$ python -q
>>> import numpy as np
>>> from numpy import linalg as LA
>>> np.set_printoptions(suppress=True, linewidth=200)
>>> feats = np.array([[0, 0, 1], [0, 0, 0], [1, 0, 0]])
>>> print(feats)
[[0 0 1]
 [0 0 0]
 [1 0 0]]
>>> M2 = np.array([[-7, 1, 1], [-2, -1, -1], [-4, 4, 7]])
>>> print(LA.matrix_rank(np.vstack([feats, M2.T])))
3
>>> print(np.vstack([feats, M2.T]).shape)
(6, 3)
>>> print(np.einsum("ik,kj->ij", feats, M2))
[[-4  4  7]
 [ 0  0  0]
 [-7  1  1]]
>>> print(np.einsum("ik,kj->ji", feats, M2))
[[-4  0 -7]
 [ 4  0  1]
 [ 7  0  1]]
>>> print(LA.matrix_rank(feats @ M2))
2
>>> print(feats @ M2)
[[-4  4  7]
 [ 0  0  0]
 [-7  1  1]]
>>> rk = LA.matrix_rank(feats)
>>> print(rk)
2
>>> null = LA.svd(feats)[2][rk:].T
>>> print([int(LA.matrix_rank(feats[:, :j + 1])) for j in range(3)])
[1, 1, 2]
>>> print(null @ null.T)
[[0. 0. 0.]
 [0. 1. 0.]
 [0. 0. 0.]]
>>> print([int(LA.matrix_rank(np.delete(feats, i, axis=0))) for i in range(3)])
[1, 2, 1]
>>> cov = feats.T @ feats
>>> print(np.round(LA.eigvalsh(cov)[::-1], 2))
[1. 1. 0.]
>>> print(np.trace(cov), (feats ** 2).sum())
2 2
>>> print(LA.matrix_rank(cov))
2
>>> print(np.round(LA.svd(feats, compute_uv=False) ** 2, 2))
[1. 1. 0.]
>>> data = np.load("run4.npy")
>>> print(data.round(2))
[[ 1.    0.    0.    0.    0.    0.    0.    0.  ]
 [ 0.    1.    0.    0.    0.    0.    0.    0.  ]
 [ 0.    0.    1.    0.    0.    0.    0.    0.  ]
 [ 0.    0.    0.   -0.71  0.71  0.    0.    0.  ]
 [ 0.    0.    0.   -0.71 -0.71  0.    0.    0.  ]
 [ 0.    0.    0.    0.    0.    1.    0.    0.  ]
 [ 0.    0.    0.    0.    0.    0.    1.    0.  ]
 [ 0.    0.    0.    0.    0.    0.    0.    1.  ]]
>>> rng = np.random.default_rng(604034)
>>> z = rng.permutation(8)
>>> M2 = data[:, z] * rng.choice([-1, 1], 8)
>>> print(M2.round(2))
[[-1.    0.    0.    0.   -0.    0.   -0.   -0.  ]
 [-0.    0.    0.    0.   -0.    1.   -0.   -0.  ]
 [-0.    0.    0.    0.   -0.    0.   -1.   -0.  ]
 [-0.    0.   -0.71  0.71 -0.    0.   -0.   -0.  ]
 [-0.    0.   -0.71 -0.71 -0.    0.   -0.   -0.  ]
 [-0.    0.    0.    0.   -0.    0.   -0.   -1.  ]
 [-0.    0.    0.    0.   -1.    0.   -0.   -0.  ]
 [-0.    1.    0.    0.   -0.    0.   -0.   -0.  ]]
>>> left, _, vt = LA.svd(data.T @ M2)
>>> print(np.round(LA.lstsq(data, M2)[0], 2) + 0)
[[-1.  0.  0.  0.  0.  0.  0.  0.]
 [ 0.  0.  0.  0.  0.  1.  0.  0.]
 [ 0.  0.  0.  0.  0.  0. -1.  0.]
 [ 0.  0.  1.  0.  0.  0.  0.  0.]
 [ 0.  0.  0.  1.  0.  0.  0.  0.]
 [ 0.  0.  0.  0.  0.  0.  0. -1.]
 [ 0.  0.  0.  0. -1.  0.  0.  0.]
 [ 0.  1.  0.  0.  0.  0.  0.  0.]]
>>> print(z)
[0 7 3 4 6 1 2 5]
>>> print(np.round(left @ vt, 2) + 0)
[[-1.  0.  0.  0.  0.  0.  0.  0.]
 [ 0.  0.  0.  0.  0.  1.  0.  0.]
 [ 0.  0.  0.  0.  0.  0. -1.  0.]
 [ 0.  0.  1.  0.  0.  0.  0.  0.]
 [ 0.  0.  0.  1.  0.  0.  0.  0.]
 [ 0.  0.  0.  0.  0.  0.  0. -1.]
 [ 0.  0.  0.  0. -1.  0.  0.  0.]
 [ 0.  1.  0.  0.  0.  0.  0.  0.]]
>>> left, sigma, vt = LA.svd(data, full_matrices=False)
>>> print(np.round(np.cumsum(sigma ** 2) / np.sum(sigma ** 2), 2))
[0.12 0.25 0.38 0.5  0.62 0.75 0.88 1.  ]
>>> print((sigma > 1e-8).sum())
8
>>> print(np.round(left.T @ left, 2) + 0)
[[1. 0. 0. 0. 0. 0. 0. 0.]
 [0. 1. 0. 0. 0. 0. 0. 0.]
 [0. 0. 1. 0. 0. 0. 0. 0.]
 [0. 0. 0. 1. 0. 0. 0. 0.]
 [0. 0. 0. 0. 1. 0. 0. 0.]
 [0. 0. 0. 0. 0. 1. 0. 0.]
 [0. 0. 0. 0. 0. 0. 1. 0.]
 [0. 0. 0. 0. 0. 0. 0. 1.]]
>>> print(np.round(np.sqrt((sigma ** 2).sum()), 2), np.round(LA.norm(data), 2))
2.83 2.83
>>> print(left.shape, sigma.shape, vt.shape)
(8, 8) (8,) (8, 8)
>>> print(vt @ vt.T)
[[1. 0. 0. 0. 0. 0. 0. 0.]
 [0. 1. 0. 0. 0. 0. 0. 0.]
 [0. 0. 1. 0. 0. 0. 0. 0.]
 [0. 0. 0. 1. 0. 0. 0. 0.]
 [0. 0. 0. 0. 1. 0. 0. 0.]
 [0. 0. 0. 0. 0. 1. 0. 0.]
 [0. 0. 0. 0. 0. 0. 1. 0.]
 [0. 0. 0. 0. 0. 0. 0. 1.]]
>>> print(np.round(left.T @ data @ vt.T, 2) + 0)
[[1. 0. 0. 0. 0. 0. 0. 0.]
 [0. 1. 0. 0. 0. 0. 0. 0.]
 [0. 0. 1. 0. 0. 0. 0. 0.]
 [0. 0. 0. 1. 0. 0. 0. 0.]
 [0. 0. 0. 0. 1. 0. 0. 0.]
 [0. 0. 0. 0. 0. 1. 0. 0.]
 [0. 0. 0. 0. 0. 0. 1. 0.]
 [0. 0. 0. 0. 0. 0. 0. 1.]]
>>> x0 = np.array([2, 7, 7, 1, 3, 1, 4, 3])
>>> rhs = data @ x0
>>> print(rhs.round(2))
[ 2.    7.    7.    1.41 -2.83  1.    4.    3.  ]
>>> print(np.round(LA.solve(data, rhs + data[:, 4]), 2))
[2. 7. 7. 1. 4. 1. 4. 3.]
>>> print(np.round(LA.solve(data.T, data[4]), 2))
[0. 0. 0. 0. 1. 0. 0. 0.]
>>> print(np.round((data - data.T) / 2, 2))
[[ 0.    0.    0.    0.    0.    0.    0.    0.  ]
 [ 0.    0.    0.    0.    0.    0.    0.    0.  ]
 [ 0.    0.    0.    0.    0.    0.    0.    0.  ]
 [ 0.    0.    0.    0.    0.71  0.    0.    0.  ]
 [ 0.    0.    0.   -0.71  0.    0.    0.    0.  ]
 [ 0.    0.    0.    0.    0.    0.    0.    0.  ]
 [ 0.    0.    0.    0.    0.    0.    0.    0.  ]
 [ 0.    0.    0.    0.    0.    0.    0.    0.  ]]
>>> print(round(LA.det(data), 2))
1.0
>>> print(np.round(data @ data, 2) + 0)
[[ 1.  0.  0.  0.  0.  0.  0.  0.]
 [ 0.  1.  0.  0.  0.  0.  0.  0.]
 [ 0.  0.  1.  0.  0.  0.  0.  0.]
 [ 0.  0.  0.  0. -1.  0.  0.  0.]
 [ 0.  0.  0.  1.  0.  0.  0.  0.]
 [ 0.  0.  0.  0.  0.  1.  0.  0.]
 [ 0.  0.  0.  0.  0.  0.  1.  0.]
 [ 0.  0.  0.  0.  0.  0.  0.  1.]]
>>> print(np.allclose(data @ data.T, data.T @ data))
True
>>> print(np.round(LA.matrix_power(data, 2), 2) + 0)
[[ 1.  0.  0.  0.  0.  0.  0.  0.]
 [ 0.  1.  0.  0.  0.  0.  0.  0.]
 [ 0.  0.  1.  0.  0.  0.  0.  0.]
 [ 0.  0.  0.  0. -1.  0.  0.  0.]
 [ 0.  0.  0.  1.  0.  0.  0.  0.]
 [ 0.  0.  0.  0.  0.  1.  0.  0.]
 [ 0.  0.  0.  0.  0.  0.  1.  0.]
 [ 0.  0.  0.  0.  0.  0.  0.  1.]]
>>> x0 = np.array([2, -3, -2, 1, -2, 2, 0, 2])
>>> print(np.round(np.sort(np.abs(np.degrees(np.angle(LA.eigvals(data))))), 2))
[  0.   0.   0.   0.   0.   0. 135. 135.]
>>> print(round(float(LA.norm(x0)), 2), round(float(LA.norm(data @ x0)), 2))
5.48 5.48
>>> print(np.round(LA.det(data), 2))
1.0
>>> m1 = np.diag(np.array([2, 1, -3, 2, 0, 3, 3, 2])) + 2 * np.eye(8, k=1) + 2 * np.eye(8, k=-1)
>>> print(m1)
[[ 2.  2.  0.  0.  0.  0.  0.  0.]
 [ 2.  1.  2.  0.  0.  0.  0.  0.]
 [ 0.  2. -3.  2.  0.  0.  0.  0.]
 [ 0.  0.  2.  2.  2.  0.  0.  0.]
 [ 0.  0.  0.  2.  0.  2.  0.  0.]
 [ 0.  0.  0.  0.  2.  3.  2.  0.]
 [ 0.  0.  0.  0.  0.  2.  3.  2.]
 [ 0.  0.  0.  0.  0.  0.  2.  2.]]
>>> x0 = np.array([-2, -1, -2, 2, 0, 2, -2, -2])
>>> print(m1 * x0)
[[-4. -2. -0.  0.  0.  0. -0. -0.]
 [-4. -1. -4.  0.  0.  0. -0. -0.]
 [-0. -2.  6.  4.  0.  0. -0. -0.]
 [-0. -0. -4.  4.  0.  0. -0. -0.]
 [-0. -0. -0.  4.  0.  4. -0. -0.]
 [-0. -0. -0.  0.  0.  6. -4. -0.]
 [-0. -0. -0.  0.  0.  4. -6. -4.]
 [-0. -0. -0.  0.  0.  0. -4. -4.]]
>>> print(np.einsum("ij,j->i", m1, x0))
[-6. -9.  8.  0.  8.  2. -6. -8.]
>>> M2 = m1 / LA.norm(m1, axis=1, keepdims=True)
>>> cov = M2 @ M2.T
>>> print(np.round(LA.norm(M2, axis=1), 2))
[1. 1. 1. 1. 1. 1. 1. 1.]
>>> print((cov - 2 * np.eye(8)).round(6).argmax(axis=1))
[1 0 0 4 5 6 7 6]
>>> print((np.abs(cov) > 0.9).astype(int))
[[1 0 0 0 0 0 0 0]
 [0 1 0 0 0 0 0 0]
 [0 0 1 0 0 0 0 0]
 [0 0 0 1 0 0 0 0]
 [0 0 0 0 1 0 0 0]
 [0 0 0 0 0 1 0 0]
 [0 0 0 0 0 0 1 0]
 [0 0 0 0 0 0 0 1]]
>>> print(np.argwhere(np.triu(np.abs(cov) > 0.95, 1)))
[]
>>> print(cov.round(2))
[[ 1.    0.71  0.34  0.    0.    0.    0.    0.  ]
 [ 0.71  1.   -0.32  0.38  0.    0.    0.    0.  ]
 [ 0.34 -0.32  1.   -0.14  0.34  0.    0.    0.  ]
 [ 0.    0.38 -0.14  1.    0.41  0.28  0.    0.  ]
 [ 0.    0.    0.34  0.41  1.    0.51  0.34  0.  ]
 [ 0.    0.    0.    0.28  0.51  1.    0.71  0.34]
 [ 0.    0.    0.    0.    0.34  0.71  1.    0.86]
 [ 0.    0.    0.    0.    0.    0.34  0.86  1.  ]]
